% python3 -q
>>> import numpy as np
>>> np.set_printoptions(precision=1, suppress=True, linewidth=140)
>>> M = np.load("layer2.npy")
>>> M
array([[-3, -2, -1,  0,  1,  2],
       [ 3,  4,  5,  6,  7,  8],
       [ 9, 10, 11, 12, 13, 14],
       [15, 16, 17, 18, 19, 20],
       [21, 22, 23, 24, 25, 26],
       [27, 28, 29, 30, 31, 32],
       [33, 34, 35, 36, 37, 38]])
>>> np.round(np.linalg.svd(M, compute_uv=False), 1) + 0
array([137.8,   6.2,   0. ,   0. ,   0. ,   0. ])
>>> np.diff(M, axis=0)
array([[6, 6, 6, 6, 6, 6],
       [6, 6, 6, 6, 6, 6],
       [6, 6, 6, 6, 6, 6],
       [6, 6, 6, 6, 6, 6],
       [6, 6, 6, 6, 6, 6],
       [6, 6, 6, 6, 6, 6]])
>>> np.linalg.matrix_rank(M)
np.int64(2)
>>> np.linalg.rank(M)
Traceback (most recent call last):
  File "<python-input-7>", line 1, in <module>
    np.linalg.rank(M)
    ^^^^^^^^^^^^^^
AttributeError: module 'numpy.linalg' has no attribute 'rank'
>>> np.count_nonzero(M)
np.int64(41)
>>> t3 = np.stack([M, 2 * M, M[::-1]])
>>> np.linalg.matrix_rank(t3.reshape(3, -1))
np.int64(2)
>>> np.einsum("bij,cij->bc", t3, t3)
array([[19033, 38066,  6937],
       [38066, 76132, 13874],
       [ 6937, 13874, 19033]])
>>> t3.shape
(3, 7, 6)
>>> np.linalg.matrix_rank(t3)
array([2, 2, 2])
>>> rank = np.linalg.matrix_rank(M)
>>> rank
np.int64(2)
>>> N = np.linalg.svd(M)[2][rank:].T
>>> N.shape
(6, 4)
>>> np.allclose(M @ N, 0)
True
>>> W1 = np.array([[2, 2, 1, 1],
...     [0, 0, 2, 1],
...     [1, 1, 2, 2],
...     [0, 0, 1, 0],
...     [0, 1, 1, 2],
...     [2, 2, 1, 0]])
>>> b = np.array([3, 9, 1, 8])
>>> H = np.maximum(M @ W1 + b, 0)
>>> H
array([[  0,   7,   0,   3],
       [ 30,  43,  43,  39],
       [ 60,  79,  91,  75],
       [ 90, 115, 139, 111],
       [120, 151, 187, 147],
       [150, 187, 235, 183],
       [180, 223, 283, 219]])
>>> (H > 0).astype(int)
array([[0, 1, 0, 1],
       [1, 1, 1, 1],
       [1, 1, 1, 1],
       [1, 1, 1, 1],
       [1, 1, 1, 1],
       [1, 1, 1, 1],
       [1, 1, 1, 1]])
>>> np.linalg.matrix_rank(H)
np.int64(3)
>>> basis = np.array([[-2, 1], [3, -3], [1, -3], [-2, -3]])
>>> W1 @ basis
array([[  1, -10],
       [  0,  -9],
       [ -1, -14],
       [  1,  -3],
       [  0, -12],
       [  3,  -7]])
>>> (H @ basis).round(6).argmax(axis=1)
array([0, 0, 0, 0, 0, 0, 0])
>>> H @ basis
array([[   15,   -30],
       [   34,  -345],
       [   58,  -675],
       [   82, -1005],
       [  106, -1335],
       [  130, -1665],
       [  154, -1995]])
>>> np.argsort(-np.linalg.norm(M, axis=0).round(6), kind="stable")[:3]
array([5, 4, 3])
>>> np.linalg.matrix_rank(M, rtol=0.1)
np.int64(1)
>>> np.round(np.linalg.norm(M, 2) / np.linalg.norm(M), 1)
np.float64(1.0)
>>> A = np.cumsum(np.array([[9, 7, 1, 2],
...     [0, 4, 9, 6],
...     [0, 4, 0, 6],
...     [1, 9, 3, 4],
...     [2, 1, 1, 1],
...     [6, 8, 9, 9],
...     [4, 6, 3, 4],
...     [8, 3, 6, 3],
...     [9, 0, 4, 4],
...     [5, 3, 6, 2],
...     [4, 5, 4, 5],
...     [9, 5, 7, 2],
...     [1, 2, 6, 5],
...     [1, 7, 7, 1],
...     [0, 1, 7, 3],
...     [8, 8, 4, 8],
...     [3, 1, 5, 9],
...     [0, 3, 0, 2],
...     [4, 7, 2, 9],
...     [8, 4, 9, 7],
...     [4, 4, 2, 7],
...     [1, 8, 1, 9]]), axis=0)
>>> A
array([[  9,   7,   1,   2],
       [  9,  11,  10,   8],
       [  9,  15,  10,  14],
       [ 10,  24,  13,  18],
       [ 12,  25,  14,  19],
       [ 18,  33,  23,  28],
       [ 22,  39,  26,  32],
       [ 30,  42,  32,  35],
       [ 39,  42,  36,  39],
       [ 44,  45,  42,  41],
       [ 48,  50,  46,  46],
       [ 57,  55,  53,  48],
       [ 58,  57,  59,  53],
       [ 59,  64,  66,  54],
       [ 59,  65,  73,  57],
       [ 67,  73,  77,  65],
       [ 70,  74,  82,  74],
       [ 70,  77,  82,  76],
       [ 74,  84,  84,  85],
       [ 82,  88,  93,  92],
       [ 86,  92,  95,  99],
       [ 87, 100,  96, 108]])
>>> M2 = np.array([[-1, 2], [-2, -1], [-1, -1], [5, 2]])
>>> np.einsum("ik,kj->ij", A, M2)
array([[-14,  14],
       [ -1,  13],
       [ 21,  21],
       [ 19,  19],
       [ 19,  23],
       [ 33,  36],
       [ 34,  43],
       [ 29,  56],
       [ 36,  78],
       [ 29,  83],
       [ 36,  92],
       [ 20, 102],
       [ 34, 106],
       [ 17,  96],
       [ 23,  94],
       [ 35, 114],
       [ 70, 132],
       [ 74, 133],
       [ 99, 150],
       [109, 167],
       [130, 183],
       [157, 194]])
>>> A @ M2
array([[-14,  14],
       [ -1,  13],
       [ 21,  21],
       [ 19,  19],
       [ 19,  23],
       [ 33,  36],
       [ 34,  43],
       [ 29,  56],
       [ 36,  78],
       [ 29,  83],
       [ 36,  92],
       [ 20, 102],
       [ 34, 106],
       [ 17,  96],
       [ 23,  94],
       [ 35, 114],
       [ 70, 132],
       [ 74, 133],
       [ 99, 150],
       [109, 167],
       [130, 183],
       [157, 194]])
>>> np.linalg.matrix_rank(np.vstack([A, M2.T]))
np.int64(4)
>>> np.einsum("ij->j", A)
array([1019, 1162, 1113, 1093])
>>> round(float(np.linalg.norm(A, "nuc")), 1)
596.8
>>> round(float(np.linalg.norm(A, 2)), 1)
537.7
>>> round(np.linalg.norm(A) ** 2 / np.linalg.norm(A, 2) ** 2, 1)
np.float64(1.0)
>>> np.round(np.linalg.norm(A[6] - A[20]), 1)
np.float64(127.1)
>>> round(np.linalg.norm(A[6], 1), 1), np.round(np.linalg.norm(A[6], np.inf), 1)
(np.float64(119.0), np.float64(39.0))
>>> round(np.linalg.norm(A, 1), 1), np.round(np.linalg.norm(A, np.inf), 1)
(np.float64(1162.0), np.float64(391.0))
>>> E = np.load("a.npy")
>>> E
array([[-27,   1,   1],
       [  1,  15,  -2],
       [ -2,  -1,  -8]])
>>> q, r_ = np.linalg.qr(E)
>>> q.round(1) + 0
array([[-1. ,  0. , -0.1],
       [ 0. , -1. ,  0.1],
       [-0.1,  0.1,  1. ]])
>>> q @ r_
array([[-27.,   1.,   1.],
       [  1.,  15.,  -2.],
       [ -2.,  -1.,  -8.]])
>>> round(abs(r_[0, 0]), 1), np.round(np.linalg.norm(E[:, 0]), 1)
(np.float64(27.1), np.float64(27.1))
>>> np.round(q.T @ q, 1) + 0
array([[1., 0., 0.],
       [0., 1., 0.],
       [0., 0., 1.]])
>>> q.shape, r_.shape
((3, 3), (3, 3))
>>> np.trace(q @ q.T)
np.float64(3.0)
>>> rng = np.random.default_rng(927)
>>> z = rng.permutation(3)
>>> M2 = E[:, z] * rng.choice([-1, 1], 3)
>>> M2
array([[  1,  -1, -27],
       [ -2, -15,   1],
       [ -8,   1,  -2]])
>>> U, _, Vt = np.linalg.svd(E.T @ M2)
>>> z
array([2, 1, 0])
>>> np.round(np.linalg.lstsq(E, M2)[0], 1) + 0
array([[ 0.,  0.,  1.],
       [ 0., -1.,  0.],
       [ 1.,  0.,  0.]])
>>> r0 = np.array([-4, -1])
>>> np.polyval(r0, E[0])
array([107,  -5,  -5])
>>> np.convolve(E[0], r0)
array([108,  23,  -5,  -1])
>>> M2 = np.array([[3, 6], [3, 6]])
>>> feats = np.tile(M2, (2, 2))
>>> feats
array([[3, 6, 3, 6],
       [3, 6, 3, 6],
       [3, 6, 3, 6],
       [3, 6, 3, 6]])
>>> np.round(np.linalg.norm(feats, 1), 1), round(float(np.linalg.norm(feats, np.inf)), 1)
(np.float64(24.0), 18.0)
>>> round(np.linalg.norm(feats, "nuc"), 1)
np.float64(19.0)
>>> np.linalg.norm(feats, axis=1).argmax()
np.int64(0)
>>> x = np.array([-6, 7, 5, -4])
>>> h = np.maximum(feats @ x, 0)
>>> np.tanh(feats @ x)
array([1., 1., 1., 1.])
>>> h
array([15, 15, 15, 15])
>>> np.maximum(feats @ (3 * x), 0)
array([45, 45, 45, 45])
>>> data = np.load("w.npy")
>>> data
array([[ 2. , -1. ,  1.3, -1.3,  2.6, -2.6],
       [ 0.7,  2.9,  0.9, -3.4,  0.3, -2.8],
       [-1.2, -2.1,  3.5, -3.7,  1.9, -3.7],
       [ 3.2, -4.3,  1.6, -2.7, -0.1, -1.2],
       [ 0. ,  3. ,  3.4,  1.4,  0.7, -0.5],
       [-1.3, -2.1, -0.1,  2.1,  2.1,  4. ]])
>>> z = rng.permutation(6)
>>> z
array([3, 4, 0, 5, 1, 2])
>>> M2 = data[z][:, z]
>>> np.sort(np.abs(np.linalg.eigvals(M2)))
array([2.9, 3.8, 3.8, 4.4, 4.4, 6.1])
>>> np.allclose(M2, data)
False
>>> x = np.array([-4, 0, 4, -2, -3, -5])
>>> rhs = data @ x
>>> rhs
array([  5. ,  20.7,  39. ,   5.3,  11.2, -25.7])
>>> np.round(np.linalg.solve(data, data[:, 5]), 1) + 0
array([0., 0., 0., 0., 0., 1.])
>>> np.round(np.linalg.solve(data.T, data[3]), 1) + 0
array([0., 0., 0., 1., 0., 0.])
>>> np.linalg.solve(data, rhs + data[:, 1])
array([-4.,  1.,  4., -2., -3., -5.])
>>> theta = np.radians(120)
>>> r_ = np.eye(6)
>>> r_[1, 1] = r_[3, 3] = np.cos(theta)
>>> r_[1, 3], r_[3, 1] = -np.sin(theta), np.sin(theta)
>>> r_
array([[ 1. ,  0. ,  0. ,  0. ,  0. ,  0. ],
       [ 0. , -0.5,  0. , -0.9,  0. ,  0. ],
       [ 0. ,  0. ,  1. ,  0. ,  0. ,  0. ],
       [ 0. ,  0.9,  0. , -0.5,  0. ,  0. ],
       [ 0. ,  0. ,  0. ,  0. ,  1. ,  0. ],
       [ 0. ,  0. ,  0. ,  0. ,  0. ,  1. ]])
>>> M2 = data @ r_.T
>>> np.linalg.svd(data, compute_uv=False), np.linalg.svd(M2, compute_uv=False)
(array([10. ,  7. ,  4.9,  3.4,  2.5,  1.7]), array([10. ,  7. ,  4.9,  3.4,  2.5,  1.7]))
>>> round(float(np.linalg.det(r_)), 1), round(float(np.trace(r_)), 1)
(1.0, 3.0)
>>> np.allclose(data @ data.T, M2 @ M2.T)
True
>>> np.allclose(np.linalg.norm(data, axis=1), np.linalg.norm(M2, axis=1))
True
>>> M2.round(1) + 0
array([[ 2. ,  1.6,  1.3, -0.2,  2.6, -2.6],
       [ 0.7,  1.5,  0.9,  4.2,  0.3, -2.8],
       [-1.2,  4.3,  3.5,  0. ,  1.9, -3.7],
       [ 3.2,  4.5,  1.6, -2.4, -0.1, -1.2],
       [ 0. , -2.7,  3.4,  1.9,  0.7, -0.5],
       [-1.3, -0.8, -0.1, -2.9,  2.1,  4. ]])
>>> np.abs(M2 - data).max(axis=0)
array([0. , 8.8, 0. , 7.6, 0. , 0. ])
>>> arr = np.load("out5.npy")
>>> arr
array([[-2,  4,  5, -1,  3],
       [ 0, -5, -4, -2, -2],
       [ 0,  0, -3,  3, -2],
       [ 0,  0,  0, -3, -1],
       [ 0,  0,  0,  0, -3]])
>>> q, V = np.linalg.qr(arr[:, :4])[0], np.linalg.qr(arr[:, 4:])[0]
>>> sigma = np.linalg.svd(q.T @ V, compute_uv=False)
>>> np.degrees(np.arccos(sigma.clip(0, 1)))
array([35.3])
>>> vals, V = np.linalg.eig(arr)
>>> np.prod(vals)
np.float64(-270.0)
>>> arr @ V[:, 0] - vals[0] * V[:, 0]
array([0., 0., 0., 0., 0.])
>>> np.sort(np.linalg.eigvals(arr @ arr))
array([ 4.,  9.,  9.,  9., 25.])
>>> K = np.load("arr.npy")
>>> K
array([[3., 1., 1., 1.],
       [1., 3., 1., 1.],
       [1., 1., 3., 1.],
       [1., 1., 1., 3.]])
>>> x = np.array([1, 0, -1, -1])
>>> rhs = K @ x
>>> rhs
array([ 1., -1., -3., -3.])
>>> np.round(np.linalg.solve(K, K[:, 2]), 1) + 0
array([0., 0., 1., 0.])
>>> np.round(np.linalg.solve(K, rhs), 1) + 0
array([ 1.,  0., -1., -1.])
>>> K @ np.ones(4)
array([6., 6., 6., 6.])
>>> K @ (-1.0) ** np.arange(4)
array([ 2., -2.,  2., -2.])
>>> np.sort(np.abs(np.fft.fft(K[0]))), np.sort(np.linalg.svd(K, compute_uv=False))
(array([2., 2., 2., 6.]), array([2., 2., 2., 6.]))
>>> M2 = K / np.sqrt((K ** 2).mean(axis=1, keepdims=True))
>>> M2[3]
array([0.6, 0.6, 0.6, 1.7])
>>> np.linalg.norm(M2, axis=1)
array([2., 2., 2., 2.])
>>> assert K == K.T
Traceback (most recent call last):
  File "<python-input-122>", line 1, in <module>
    assert K == K.T
           ^^^^^^^^
ValueError: The truth value of an array with more than one element is ambiguous. Use a.any() or a.all()
>>> np.linalg.matrix_power(K, 3)
array([[60., 52., 52., 52.],
       [52., 60., 52., 52.],
       [52., 52., 60., 52.],
       [52., 52., 52., 60.]])
>>> (K - K.T) / 2
array([[0., 0., 0., 0.],
       [0., 0., 0., 0.],
       [0., 0., 0., 0.],
       [0., 0., 0., 0.]])
>>> np.allclose(K @ K.T, K.T @ K)
True
>>> np.allclose(K, K.T)
True
>>> np.sort(np.abs(np.linalg.eigvals(K)))
array([2., 2., 2., 6.])
>>> K @ K
array([[12.,  8.,  8.,  8.],
       [ 8., 12.,  8.,  8.],
       [ 8.,  8., 12.,  8.],
       [ 8.,  8.,  8., 12.]])
>>> (K + K.T) / 2
array([[3., 1., 1., 1.],
       [1., 3., 1., 1.],
       [1., 1., 3., 1.],
       [1., 1., 1., 3.]])
>>> np.linalg.determinant(K)
Traceback (most recent call last):
  File "<python-input-130>", line 1, in <module>
    np.linalg.determinant(K)
    ^^^^^^^^^^^^^^^^^^^^^
AttributeError: module 'numpy.linalg' has no attribute 'determinant'
>>> X = np.loadtxt("x.csv", delimiter=",")
>>> X
array([[-2.,  2.,  1.,  0.,  2.,  3., -7.],
       [ 0., -2.,  2.,  1.,  1.,  3.,  0.],
       [-3., -1.,  0.,  1.,  3.,  1.,  3.],
       [ 2., -3., -3.,  0., -3.,  3.,  2.],
       [-2.,  2., -3.,  2., -3., -2., -4.],
       [-3., -2.,  1., -3., -1., -2.,  3.],
       [ 0.,  0.,  0.,  0.,  0.,  0.,  1.]])
>>> M2 = np.linalg.invert(X)
Traceback (most recent call last):
  File "<python-input-133>", line 1, in <module>
    M2 = np.linalg.invert(X)
         ^^^^^^^^^^^^^^^^
AttributeError: module 'numpy.linalg' has no attribute 'invert'
>>> M2 = np.linalg.inv(X)
>>> np.linalg.det(X) * M2
array([[ -513.,  -351.,  -432.,    54.,  -702.,  -729., -3024.],
       [ 1071.,  -570.,  -753.,  -324.,   198.,  -309., 12123.],
       [  -54.,  1794., -1137.,  -945.,   243.,   381.,  4752.],
       [ -891.,  1503.,   306.,  -540.,   999.,  -738.,   135.],
       [ -234., -1146.,  1317.,   -81.,  -954.,  -579., -7506.],
       [ 1125.,   312.,  -285.,   621.,   -45.,   -21.,  7371.],
       [    0.,     0.,     0.,     0.,     0.,     0.,  6021.]])
>>> (np.abs(M2) > 1e-9).astype(int)
array([[1, 1, 1, 1, 1, 1, 1],
       [1, 1, 1, 1, 1, 1, 1],
       [1, 1, 1, 1, 1, 1, 1],
       [1, 1, 1, 1, 1, 1, 1],
       [1, 1, 1, 1, 1, 1, 1],
       [1, 1, 1, 1, 1, 1, 1],
       [0, 0, 0, 0, 0, 0, 1]])
